$ python3 -q
>>> import numpy as np
>>> import numpy.linalg as la
>>> np.set_printoptions(precision=2, suppress=True, linewidth=140, floatmode="fixed")
>>> data = np.array([[3, 2, 2],
...     [6, 3, 5],
...     [9, 5, 7],
...     [11, 5, 9],
...     [11, 8, 10],
...     [12, 8, 13],
...     [12, 8, 13],
...     [12, 10, 15],
...     [12, 11, 16],
...     [12, 12, 19],
...     [12, 13, 22],
...     [13, 15, 23],
...     [16, 18, 26],
...     [17, 20, 27],
...     [20, 22, 28],
...     [20, 24, 30],
...     [23, 25, 32]])
>>> vec = np.array([-2, 2, -2])
>>> target = data @ vec
>>> la.lstsq(data, target)[0]
array([-2.00,  2.00, -2.00])
>>> la.solve(data.T @ data, data.T @ target)
array([-2.00,  2.00, -2.00])
>>> rng = np.random.default_rng(315839)
>>> target = target + 0.3 * rng.normal(size=17)
>>> target
array([ -5.97, -16.15, -22.49, -29.87, -25.38, -33.92, -33.85, -33.54, -34.75, -38.31, -42.21, -42.26, -48.22, -47.79, -51.81, -52.04,
       -60.13])
>>> c, *_ = la.lstsq(data, target)
>>> np.round(data.T @ (target - data @ c), 2) + 0
array([0.00, 0.00, 0.00])
>>> [round(float(la.norm(la.solve(data.T @ data + lam * np.eye(3), data.T @ target))), 2) for lam in (0, 1, 10, 100)]
[3.51, 3.41, 2.82, 1.68]
>>> round(float(la.norm(target - data @ c)), 2)
1.26
>>> th = np.radians(72)
>>> r_ = np.eye(3)
>>> r_[0, 0] = r_[2, 2] = np.cos(th)
>>> r_[0, 2], r_[2, 0] = -np.sin(th), np.sin(th)
>>> r_
array([[ 0.31,  0.00, -0.95],
       [ 0.00,  1.00,  0.00],
       [ 0.95,  0.00,  0.31]])
>>> M2 = data @ r_.T
>>> np.allclose(la.norm(data, axis=1), la.norm(M2, axis=1))
True
>>> la.svd(data, compute_uv=False), la.svd(M2, compute_uv=False)
(array([114.67,   9.49,   4.76]), array([114.67,   9.49,   4.76]))
